>>> import numpy as np
>>> import numpy.linalg as la
>>> np.set_printoptions(precision=3, suppress=True, linewidth=200, legacy="1.25")
>>> rd = lambda a: np.round(a, 3) + 0
>>> E = np.vander(np.arange(5) - 2, 3, increasing=True)
>>> E
array([[ 1, -2,  4],
       [ 1, -1,  1],
       [ 1,  0,  0],
       [ 1,  1,  1],
       [ 1,  2,  4]])
>>> x0 = np.array([1, 2, -3])
>>> h = np.maximum(E @ x0, 0)
>>> rd(np.tanh(E @ x0))
array([-1.   , -0.999,  0.762,  0.   , -1.   ])
>>> h
array([0, 0, 1, 0, 0])
>>> np.maximum(E @ (3 * x0), 0)
array([0, 0, 3, 0, 0])
>>> rng = np.random.default_rng(7442)
>>> out = E + rng.integers(-2, 3, (5, 2)) @ rng.integers(-2, 3, (2, 3))
>>> out
array([[-1, -5,  1],
       [ 3,  2,  4],
       [-1,  0, -6],
       [ 2,  4,  1],
       [ 1,  1,  5]])
>>> np.abs(out - E).sum(axis=1)
array([8, 8, 8, 4, 2])
>>> out - E
array([[-2, -3, -3],
       [ 2,  3,  3],
       [-2,  0, -6],
       [ 1,  3,  0],
       [ 0, -1,  1]])
>>> x0 = np.array([0, -1, -2])
>>> rhs = out @ x0
>>> rd(la.lstsq(out, rhs)[0])
array([ 0., -1., -2.])
>>> try:
...     la.solve(out, rhs)
... except la.LinAlgError as e:
...     print(e)
... 
Last 2 dimensions of the array must be square
>>> rhs = rhs + 0.3 * rng.normal(size=5)
>>> rd(rhs)
array([  2.995, -10.166,  12.188,  -5.472, -11.466])
>>> coef, *_ = la.lstsq(out, rhs)
>>> rd(out.T @ (rhs - out @ coef))
array([0., 0., 0.])
>>> rd(coef)
array([ 0.115, -1.   , -2.08 ])
>>> O, V = la.qr(E[:, :1])[0], la.qr(E[:, 1:])[0]
>>> sig = la.svd(O.T @ V, compute_uv=False)
>>> rd(la.norm(O @ O.T - V @ V.T, 2))
1.0
>>> rd(sig)
array([0.767])
>>> feats = np.array([[3, 3, 3, 3, 3],
...     [3, 6, 6, 6, 6],
...     [3, 6, 9, 9, 9],
...     [3, 6, 9, 12, 12],
...     [3, 6, 9, 12, 15]])
>>> Uu, sig, Vt = la.svd(feats, full_matrices=False)
>>> np.abs(Uu[:, 0]).round(6).argmax()
4
>>> rd(Vt @ Vt.T)
array([[1., 0., 0., 0., 0.],
       [0., 1., 0., 0., 0.],
       [0., 0., 1., 0., 0.],
       [0., 0., 0., 1., 0.],
       [0., 0., 0., 0., 1.]])
>>> rd(sig)
array([37.031,  4.346,  1.749,  1.06 ,  0.815])
>>> rd(np.cumsum(sig ** 2) / np.sum(sig ** 2))
array([0.983, 0.997, 0.999, 1.   , 1.   ])
>>> x0 = np.array([0, -1, -2, -3, 3])
>>> rhs = feats @ x0
>>> rhs
array([ -9, -18, -24, -24, -15])
>>> rd(la.solve(feats, 5 * rhs))
array([  0.,  -5., -10., -15.,  15.])
